% ipython --no-banner

In [1]: import numpy as np

In [2]: np.set_printoptions(suppress=True, linewidth=160)

In [3]: arr = np.load("arr.npy")

In [4]: arr
Out[4]: 
array([[ 4.27,  2.06,  2.25,  0.39, -0.81,  4.55, -3.31, -4.3 ,  3.58,  0.06,  0.7 , -1.51],
       [ 5.43, -0.15, -2.59, -1.49, -1.93,  6.09, -0.76,  0.7 ,  0.24,  0.41, -3.15, -1.19],
       [-0.11, -0.5 ,  0.67, -0.51, -0.15, -0.03, -0.69, -2.1 ,  1.18, -0.26,  0.54, -0.53],
       [ 3.25,  0.93, -0.98, -0.44, -0.79,  3.49, -0.69,  0.38,  0.31,  0.67, -1.63, -0.56],
       [-2.49, -3.14, -2.55, -1.45, -0.21, -2.37,  2.37,  2.34, -2.3 , -0.58, -1.14,  0.49],
       [ 6.25,  0.21, -3.02, -0.32, -2.11,  6.97, -0.33,  3.02, -0.89, -0.05, -3.31, -0.68],
       [-0.54,  0.4 ,  0.72, -0.28,  0.34, -0.67, -0.42, -1.4 ,  0.78,  0.42,  0.4 , -0.18],
       [-1.65,  3.21,  3.56,  3.1 ,  1.67, -2.28, -0.85, -0.38,  0.63,  0.17,  2.97,  1.  ],
       [-1.2 , -0.58, -0.72, -0.56,  0.24, -1.29,  0.84,  0.72, -0.76,  0.28, -0.42,  0.26],
       [-4.39,  0.62,  2.86, -0.2 ,  1.77, -5.02, -0.46, -3.82,  1.69,  0.74,  2.5 ,  0.14],
       [ 0.71,  0.74, -0.78, -1.24,  0.07,  0.63, -0.08, -0.34,  0.23,  1.44, -1.38, -0.32],
       [-4.67, -1.56, -1.29, -0.55,  1.13, -5.07,  2.69,  2.62, -2.58,  0.28, -0.12,  1.27]])

In [5]: U, s, vt = np.linalg.svd(arr)

In [6]: s.round(2) + 0
Out[6]: array([19.94, 13.65,  5.65,  2.98,  0.  ,  0.  ,  0.  ,  0.  ,  0.  ,  0.  ,  0.  ,  0.  ])

In [7]: A2 = U[:, :4] @ np.diag(s[:4]) @ vt[:4]

In [8]: round(np.linalg.norm(arr - A2) / np.linalg.norm(arr), 2)
Out[8]: np.float64(0.0)

In [9]: np.round(np.abs(arr - A2).max(), 2)
Out[9]: np.float64(0.0)

In [10]: np.linalg.matrix_rank(A2)
Out[10]: np.int64(4)

In [11]: rng = np.random.default_rng(21)

In [12]: labels = rng.permutation(12)

In [13]: labels
Out[13]: array([ 7,  8,  5,  4,  1,  0, 10,  6,  9,  3, 11,  2])

In [14]: A2 = arr[labels][:, labels]

In [15]: round(np.trace(A2), 2)
Out[15]: np.float64(10.18)

In [16]: np.diag(A2)
Out[16]: array([-0.38, -0.76,  6.97, -0.21, -0.15,  4.27, -1.38, -0.42,  0.74, -0.44,  1.27,  0.67])

In [17]: np.round(np.sort(np.abs(np.linalg.eigvals(A2))), 2) + 0
Out[17]: array([ 0.  ,  0.  ,  0.  ,  0.  ,  0.  ,  0.  ,  0.  ,  0.  ,  1.93,  1.93,  4.93, 13.86])

In [18]: np.allclose(arr[:-1].T @ np.linalg.lstsq(arr[:-1].T, arr[-1])[0], arr[-1])
Out[18]: True

In [19]: np.linalg.lstsq(arr[:-1].T, arr[-1])[2]
Out[19]: np.int32(4)

In [20]: np.abs(np.diag(np.linalg.qr(arr)[1])) > 1e-9
Out[20]: array([ True,  True,  True,  True, False, False, False, False, False, False, False, False])

In [21]: U, s, vt = np.linalg.svd(arr)

In [22]: vecs = vt[:(s > 1e-8).sum()]

In [23]: x0 = arr[10] + -1 * arr[8] + rng.integers(2) * np.eye(12)[2]

In [24]: x0.round(2)
Out[24]: array([ 1.91,  1.32, -0.06, -0.68, -0.17,  1.92, -0.92, -1.06,  0.99,  1.16, -0.96, -0.58])

In [25]: np.linalg.matrix_rank(np.vstack([arr, x0]))
Out[25]: np.int64(4)

In [26]: np.round(np.diag(vecs.T @ vecs), 2)
Out[26]: array([0.39, 0.6 , 0.29, 0.41, 0.11, 0.48, 0.13, 0.59, 0.21, 0.43, 0.31, 0.06])
